>>> import numpy as np
>>> np.set_printoptions(precision=2, suppress=True, linewidth=160, legacy="1.25")
>>> rnd = lambda a: np.round(a, 2) + 0
>>> m1 = np.load("block17.npy")
>>> m1
array([[ 1, -1,  1],
       [ 1,  0,  0]])
>>> A2 = np.array([[0, 0], [0, 2]])
>>> C = np.kron(A2, m1)
>>> C.shape
(4, 6)
>>> rnd(np.linalg.norm(C, 2)), rnd(np.linalg.norm(A2, 2) * np.linalg.norm(m1, 2))
(3.7, 3.7)
>>> th = np.radians(45)
>>> r_ = np.eye(3)
>>> r_[0, 0] = r_[1, 1] = np.cos(th)
>>> r_[0, 1], r_[1, 0] = -np.sin(th), np.sin(th)
>>> rnd(r_)
array([[ 0.71, -0.71,  0.  ],
       [ 0.71,  0.71,  0.  ],
       [ 0.  ,  0.  ,  1.  ]])
>>> A2 = m1 @ r_.T
>>> np.allclose(np.linalg.norm(m1, axis=1), np.linalg.norm(A2, axis=1))
True
>>> print(rnd(np.linalg.det(r_)), rnd(np.trace(r_)))
1.0 2.41
>>> def softmax(z):
...     e = np.exp(z - z.max(axis=-1, keepdims=True))
...     return e / e.sum(axis=-1, keepdims=True)
... 
>>> softmax(m1).sum(axis=1)
array([1., 1.])
>>> rnd(softmax(m1[0] + -1))
array([0.47, 0.06, 0.47])
>>> S = m1 @ m1.T / np.sqrt(3)
>>> softmax(S).round(6).argmax(axis=1)
array([0, 0])
>>> A2 = np.array([[3], [-2]])
>>> J = np.block([[np.zeros((2, 2)), A2], [A2.T, np.zeros((1, 1))]])
>>> J
array([[ 0.,  0.,  3.],
       [ 0.,  0., -2.],
       [ 3., -2.,  0.]])
>>> np.abs(m1).max()
1
>>> np.diff(m1, axis=0)
array([[ 0,  1, -1]])
>>> np.linalg.rank(m1)
Traceback (most recent call last):
  File "<python-input-27>", line 1, in <module>
    np.linalg.rank(m1)
    ^^^^^^^^^^^^^^
AttributeError: module 'numpy.linalg' has no attribute 'rank'
>>> rnd(np.linalg.norm(m1))
2.0
>>> np.zeros(2, 3)
Traceback (most recent call last):
  File "<python-input-29>", line 1, in <module>
    np.zeros(2, 3)
    ~~~~~~~~^^^^^^
TypeError: Cannot interpret '3' as a data type
>>> rnd(np.abs(np.linalg.eigvals(J)).max())
3.61
>>> (J + J.T) / 2
array([[ 0.,  0.,  3.],
       [ 0.,  0., -2.],
       [ 3., -2.,  0.]])
>>> rnd(np.linalg.det(J))
0.0
>>> w, vecs = np.linalg.eigh(J)
>>> vec = np.array([2, 1, 2])
>>> vec @ J @ vec
16.0
>>> np.abs(J).sum(axis=1).max(), rnd(np.abs(w).max())
(5.0, 3.61)
>>> rnd(vec @ J @ vec / (vec @ vec)), rnd(w[0]), rnd(w[-1])
(1.78, -3.61, 3.61)
>>> (np.sign(vecs[:, -1].round(6)) == np.sign(vecs[0, -1].round(6))).astype(int)
array([1, 0, 1])
>>> [round(float(np.linalg.det(J[:i, :i])), 2) + 0 for i in range(1, 4)]
[0.0, 0.0, 0.0]
>>> try:
...     np.linalg.cholesky(J)
... except np.linalg.LinAlgError as e:
...     print(repr(e))
... 
LinAlgError('Matrix is not positive definite')
>>> w, vecs = np.linalg.eigh(J)
>>> rnd(w)
array([-3.61,  0.  ,  3.61])
>>> print(np.abs(vecs[:, -1]).round(6).argmax())
2
>>> rnd(np.abs(vecs[:, -1]))
array([0.59, 0.39, 0.71])
>>> rnd(vecs.T @ vecs)
array([[1., 0., 0.],
       [0., 1., 0.],
       [0., 0., 1.]])
>>> K = np.loadtxt("w.csv", delimiter=",")
>>> K
array([[-1.,  0.,  3.],
       [-3.,  3.,  2.],
       [ 2.,  3.,  1.],
       [-3., -1.,  2.]])
>>> A2 = np.c_[K[:, :2] @ np.array([[-2, -1], [2, -1]]), np.array([0, 2, 0, 2])]
>>> A2
array([[ 2.,  1.,  0.],
       [12.,  0.,  2.],
       [ 2., -5.,  0.],
       [ 4.,  4.,  2.]])
>>> rnd(np.linalg.norm(A2 - K @ np.linalg.lstsq(K, A2)[0], axis=0))
array([0.  , 0.  , 0.94])
>>> rnd(np.linalg.norm(np.linalg.qr(K)[0].T @ A2, axis=0) ** 2 / ((A2 ** 2).sum(axis=0) + 1e-12))
array([1.  , 1.  , 0.89])
>>> hat = K @ np.linalg.solve(K.T @ K, K.T)
>>> rnd(hat)
array([[ 0.78, -0.11,  0.22,  0.33],
       [-0.11,  0.94,  0.11,  0.17],
       [ 0.22,  0.11,  0.78, -0.33],
       [ 0.33,  0.17, -0.33,  0.5 ]])
>>> rnd((np.eye(4) - hat) @ K)
array([[0., 0., 0.],
       [0., 0., 0.],
       [0., 0., 0.],
       [0., 0., 0.]])
>>> np.allclose(hat @ hat, hat)
True
>>> np.trace(hat)
3.0
>>> A2 = m1[0, 0] * m1[1:] - np.outer(m1[1:, 0], m1[0])
>>> A2
array([[ 0,  1, -1]])
>>> np.linalg.matrix_rank(A2), np.linalg.matrix_rank(m1)
(1, 2)
>>> np.flatnonzero(~A2.round(6).any(axis=1))
array([], dtype=int64)
>>> vec = np.array([-1, -5, -2])
>>> K * vec
array([[  1.,  -0.,  -6.],
       [  3., -15.,  -4.],
       [ -2., -15.,  -2.],
       [  3.,   5.,  -4.]])
>>> (K * vec).sum(axis=1)
array([ -5., -16., -19.,   4.])
>>> K @ vec
array([ -5., -16., -19.,   4.])
>>> K @ np.ones(3)
array([ 2.,  2.,  6., -2.])
>>> (K @ vec).argmax()
3
>>> K @ (2 * vec)
array([-10., -32., -38.,   8.])
>>> vec = np.array([-5, 5, 1])
>>> y = K @ vec
>>> rnd(np.linalg.pinv(K) @ K)
array([[1., 0., 0.],
       [0., 1., 0.],
       [0., 0., 1.]])
>>> rnd(np.linalg.lstsq(K, y)[0])
array([-5.,  5.,  1.])
>>> print(rnd(np.linalg.solve(K.T @ K, K.T @ y)))
[-5.  5.  1.]
>>> y
array([ 8., 32.,  6., 12.])
>>> rng = np.random.default_rng(4470)
>>> y = y + 0.3 * rng.normal(size=4)
>>> rnd(y)
array([ 8.15, 32.18,  5.55, 12.29])
>>> coef, *_ = np.linalg.lstsq(K, y)
>>> rnd(coef)
array([-5.11,  4.95,  0.99])
>>> rnd(np.linalg.norm(y - K @ coef))
0.12
>>> print(rnd(K.T @ (y - K @ coef)))
[0. 0. 0.]
>>> [round(float(np.linalg.norm(np.linalg.solve(K.T @ K + lam * np.eye(3), K.T @ y))), 2) for lam in (0, 1, 10, 100)]
[7.18, 6.69, 4.8, 1.52]
>>> arr = np.load("out2.npy")
>>> arr
array([[ 9, 18, -8],
       [-4, -8,  8],
       [-3, -6,  3]])
>>> rank = np.linalg.matrix_rank(arr)
>>> rank
2
>>> null = np.linalg.svd(arr)[2][rank:].T
>>> rnd(arr @ null)
array([[0.],
       [0.],
       [0.]])
>>> print([int(np.linalg.matrix_rank(arr[:i])) for i in range(1, len(arr) + 1)])
[1, 2, 2]
>>> np.allclose(arr @ null, 0)
True
>>> rnd(null[:, 0] / null[np.abs(null[:, 0]).round(6).argmax(), 0])
array([ 1. , -0.5,  0. ])
>>> vec = np.array([0, -2, 2])
>>> h = np.maximum(arr @ vec, 0)
>>> h
array([ 0, 32, 18])
>>> arr.T @ h
array([-182, -364,  310])
>>> np.maximum(arr @ vec, 0) - np.maximum(-arr @ vec, 0)
array([-52,  32,  18])
>>> arr * (h > 1e-9)[:, None]
array([[ 0,  0,  0],
       [-4, -8,  8],
       [-3, -6,  3]])
>>> hat = np.triu(np.array([[3, -2, 3], [-1, 0, -3], [-1, 2, -2]]), 1) + np.eye(3)
>>> A2 = hat @ arr @ np.linalg.inv(hat)
>>> hat @ arr - arr @ hat
array([[ -1.,  16.,  20.],
       [  9.,  10., -21.],
       [  0.,  -6.,  -9.]])
>>> np.trace(A2), np.trace(arr)
(4.0, 4)
>>> A2
array([[  8.,  32.,  57.],
       [  5.,  20.,  44.],
       [ -3., -12., -24.]])
>>> print(rnd(softmax(A2).sum(axis=1)))
[1. 1. 1.]
>>> rnd(softmax(A2[0] + -2))
array([0., 0., 1.])
>>> S = A2 @ A2.T / np.sqrt(3)
>>> rnd(softmax(S))
array([[1., 0., 0.],
       [1., 0., 0.],
       [0., 0., 1.]])
>>> rnd(softmax(S + np.triu(np.full(S.shape, -np.inf), 1)))
array([[1., 0., 0.],
       [1., 0., 0.],
       [0., 0., 1.]])
>>> A2 = np.array([[3, 5], [0, 4]])
>>> X = A2.T @ A2
>>> X
array([[ 9, 15],
       [15, 41]])
>>> idx = rng.permutation(2)
>>> idx
array([0, 1])
>>> A2 = X[idx][:, idx]
>>> print(np.trace(A2))
50
>>> A2
array([[ 9, 15],
       [15, 41]])
>>> rnd(np.sort(np.abs(np.linalg.eigvals(A2))))
array([ 3.07, 46.93])
>>> rnd(np.linalg.det(A2)), rnd(np.linalg.det(X[idx]))
(144.0, 144.0)
>>> F = np.load("layer2.npy")
>>> F
array([[0, 0, 2, 0],
       [1, 0, 1, 3],
       [2, 0, 4, 6]])
>>> rnd(np.trace(np.linalg.pinv(F) @ F))
2.0
>>> print(np.unique(F.round(6), axis=0).shape)
(3, 4)
>>> rnd(F @ np.linalg.pinv(F) @ F)
array([[0., 0., 2., 0.],
       [1., 0., 1., 3.],
       [2., 0., 4., 6.]])
>>> A2 = F / np.sqrt((F ** 2).mean(axis=1, keepdims=True))
>>> print(F - F.mean(axis=1, keepdims=True))
[[-0.5  -0.5   1.5  -0.5 ]
 [-0.25 -1.25 -0.25  1.75]
 [-1.   -3.    1.    3.  ]]
>>> rnd(A2[2])
array([0.53, 0.  , 1.07, 1.6 ])
>>> rnd(np.linalg.norm(F, 2) / np.linalg.norm(F))
0.97
>>> np.argsort(-np.linalg.norm(F, axis=0).round(6), kind="stable")[:3]
array([3, 2, 0])
>>> rank = np.linalg.matrix_rank(F)
>>> rank
2
>>> null = np.linalg.svd(F)[2][rank:].T
>>> print(np.linalg.matrix_rank(F.T @ F), np.linalg.matrix_rank(F @ F.T))
2 2
>>> A = np.load("m.npy")
>>> A
array([[ 0, -1,  1],
       [-1,  0, -1],
       [ 1, -1,  0]])
>>> vec = np.array([0, -2, 1])
>>> y = A @ vec
>>> coef, lr = np.zeros(3), 1 / np.linalg.norm(A, 2) ** 2
>>> for i in range(40):
...     coef -= lr * A.T @ (A @ coef - y)
...     if i % 10 == 0: print(i, round(np.linalg.norm(A @ coef - y), 2))
... 
0 1.06
10 0.06
20 0.0
30 0.0
>>> rnd(np.linalg.cond(A))
2.0
